In [1]: import numpy as np

In [2]: from numpy import linalg as LA

In [3]: np.set_printoptions(precision=2, suppress=True, linewidth=100, legacy="1.25")

In [4]: arr = np.load("data.npy")

In [5]: arr
Out[5]: 
array([[ 2,  2,  1,  1,  1,  2,  0,  2,  1],
       [ 4,  3,  2,  3,  3,  4,  2,  4,  1],
       [ 4,  4,  2,  3,  4,  6,  3,  6,  1],
       [ 6,  4,  3,  5,  6,  6,  5,  8,  1],
       [ 8,  5,  4,  7,  6,  6,  7,  8,  3],
       [ 9,  6,  6,  8,  8,  7,  8,  8,  3],
       [11,  8,  7,  8,  9,  9,  9, 10,  3],
       [13,  8,  8,  9, 10,  9, 11, 11,  4],
       [13, 10,  8, 11, 12, 11, 11, 11,  5],
       [13, 12, 10, 11, 14, 12, 12, 12,  5],
       [13, 14, 11, 12, 14, 14, 14, 12,  5],
       [13, 15, 11, 13, 14, 14, 14, 12,  7],
       [14, 15, 11, 14, 15, 14, 16, 14,  7],
       [15, 17, 13, 16, 16, 15, 16, 15,  7],
       [16, 18, 13, 18, 16, 16, 17, 16,  7],
       [17, 18, 13, 18, 17, 18, 17, 18,  9],
       [17, 20, 14, 19, 17, 18, 19, 18,  9],
       [19, 22, 15, 21, 18, 18, 19, 19,  9],
       [19, 24, 17, 21, 18, 18, 20, 21, 11],
       [20, 25, 18, 22, 20, 20, 22, 21, 12],
       [22, 27, 18, 23, 20, 21, 23, 21, 14],
       [23, 27, 18, 24, 22, 22, 25, 23, 14],
       [24, 29, 19, 24, 23, 24, 26, 25, 14],
       [24, 30, 21, 24, 24, 26, 26, 26, 15],
       [25, 30, 21, 25, 26, 28, 26, 27, 16],
       [25, 31, 23, 26, 28, 30, 26, 29, 18]])

In [6]: rng = np.random.default_rng(56)

In [7]: Y = arr + rng.integers(-2, 3, (26, 1)) @ rng.integers(-2, 3, (1, 9))

In [8]: Y
Out[8]: 
array([[ 2,  4,  2, -1, -1,  0,  1,  3,  1],
       [ 4,  1,  1,  5,  5,  6,  1,  3,  1],
       [ 4,  6,  3,  1,  2,  4,  4,  7,  1],
       [ 6,  8,  5,  1,  2,  2,  7, 10,  1],
       [ 8,  1,  2, 11, 10, 10,  5,  6,  3],
       [ 9,  2,  4, 12, 12, 11,  6,  6,  3],
       [11,  6,  6, 10, 11, 11,  8,  9,  3],
       [13,  6,  7, 11, 12, 11, 10, 10,  4],
       [13, 14, 10,  7,  8,  7, 13, 13,  5],
       [13, 12, 10, 11, 14, 12, 12, 12,  5],
       [13, 16, 12, 10, 12, 12, 15, 13,  5],
       [13, 17, 12, 11, 12, 12, 15, 13,  7],
       [14, 15, 11, 14, 15, 14, 16, 14,  7],
       [15, 15, 12, 18, 18, 17, 15, 14,  7],
       [16, 22, 15, 14, 12, 12, 19, 18,  7],
       [17, 20, 14, 16, 15, 16, 18, 19,  9],
       [17, 16, 12, 23, 21, 22, 17, 16,  9],
       [19, 22, 15, 21, 18, 18, 19, 19,  9],
       [19, 22, 16, 23, 20, 20, 19, 20, 11],
       [20, 27, 19, 20, 18, 18, 23, 22, 12],
       [22, 31, 20, 19, 16, 17, 25, 23, 14],
       [23, 31, 20, 20, 18, 18, 27, 25, 14],
       [24, 31, 20, 22, 21, 22, 27, 26, 14],
       [24, 30, 21, 24, 24, 26, 26, 26, 15],
       [25, 28, 20, 27, 28, 30, 25, 26, 16],
       [25, 27, 21, 30, 32, 34, 24, 27, 18]])

In [9]: LA.matrix_rank(Y - arr, tol=1e-8)
Out[9]: 1

In [10]: np.abs(Y - arr).sum(axis=1)
Out[10]: 
array([11, 11, 11, 22, 22, 22, 11, 11, 22,  0, 11, 11,  0, 11, 22, 11, 22,  0, 11, 11, 22, 22, 11,
        0, 11, 22])

In [11]: np.round(LA.svd(Y - arr, compute_uv=False), 2) + 0
Out[11]: array([30.51,  0.  ,  0.  ,  0.  ,  0.  ,  0.  ,  0.  ,  0.  ,  0.  ])

In [12]: dist = LA.norm(Y[:, None] - Y[None], axis=-1)

In [13]: np.unravel_index(dist.round(6).argmax(), dist.shape)
Out[13]: (0, 25)

In [14]: dist[5].round(6).argsort(kind="stable")[:4]
Out[14]: array([5, 4, 6, 7])

In [15]: z = arr[:, 8] > np.median(arr[:, 8])

In [16]: u = arr[z].mean(axis=0) - arr[~z].mean(axis=0)

In [17]: round((((arr - arr.mean(axis=0)) @ u > 0) == z).mean(), 2)
Out[17]: 0.92

In [18]: u
Out[18]: array([11.1 , 16.33, 10.58, 13.19, 11.32, 12.42, 12.97, 12.61,  8.82])

In [19]: Y = np.c_[arr[:, :7] @ np.array([[-1, -9, 4, 7, 2, -6, -2],
    ...:     [2, 5, -2, 4, 8, 1, -6],
    ...:     [4, -7, -5, 2, 8, 0, -6],
    ...:     [-2, 7, -4, 1, 6, -3, 1],
    ...:     [3, -7, -6, -6, -4, 0, -2],
    ...:     [2, 2, -2, 1, 4, -5, 6],
    ...:     [6, -6, -7, -2, -6, 9, -7]]), np.array([2, 0, 0, 1, 3, 3, 0, 1, 0, 1, 2, 1, 0, 3, 1, 3, 0, 2, 0, 0, 0, 3, 2, 1, 0, 3])]

In [20]: Y
Out[20]: 
array([[  11,  -11,  -15,   21,   38,  -23,  -11,    2],
       [  33,  -39,  -52,   29,   58,  -32,  -31,    0],
       [  48,  -43,  -71,   27,   64,  -32,  -34,    0],
       [  64,  -80, -102,   29,   68,  -32,  -60,    1],
       [  76,  -98, -123,   47,   88,  -31,  -88,    3],
       [  97, -127, -156,   50,  110,  -35, -112,    3],
       [ 116, -151, -174,   68,  136,  -46, -131,    0],
       [ 131, -188, -195,   75,  138,  -43, -156,    1],
       [ 141, -174, -223,   75,  166,  -57, -158,    0],
       [ 167, -196, -258,   74,  188,  -51, -187,    1],
       [ 189, -194, -289,   83,  214,  -44, -206,    2],
       [ 189, -182, -295,   88,  228,  -46, -211,    1],
       [ 201, -203, -315,   86,  220,  -37, -228,    0],
       [ 213, -207, -341,  102,  266,  -52, -248,    3],
       [ 218, -201, -356,  114,  286,  -59, -255,    1],
       [ 224, -213, -362,  117,  292,  -75, -247,    3],
       [ 242, -215, -389,  124,  310,  -58, -278,    0],
       [ 247, -223, -404,  144,  346,  -74, -300,    2],
       [ 265, -233, -425,  154,  372,  -63, -331,    0],
       [ 290, -259, -462,  154,  384,  -63, -350,    0],
       [ 298, -264, -471,  176,  408,  -72, -366,    0],
       [ 315, -290, -499,  169,  400,  -68, -379,    3],
       [ 335, -305, -521,  180,  424,  -73, -396,    2],
       [ 352, -317, -543,  184,  452,  -82, -404,    1],
       [ 359, -329, -559,  182,  460, -101, -397,    0],
       [ 377, -341, -591,  181,  490, -113, -406,    3]])

In [21]: LA.matrix_rank(Y)
Out[21]: 8

In [22]: LA.matrix_rank(np.c_[arr, Y])
Out[22]: 10

In [23]: np.round(LA.lstsq(arr, Y[:, 0])[0], 2) + 0
Out[23]: array([-1.,  2.,  4., -2.,  3.,  2.,  6.,  0.,  0.])

In [24]: np.round(LA.norm(Y - arr @ LA.lstsq(arr, Y)[0], axis=0), 2) + 0
Out[24]: array([0.  , 0.  , 0.  , 0.  , 0.  , 0.  , 0.  , 5.73])
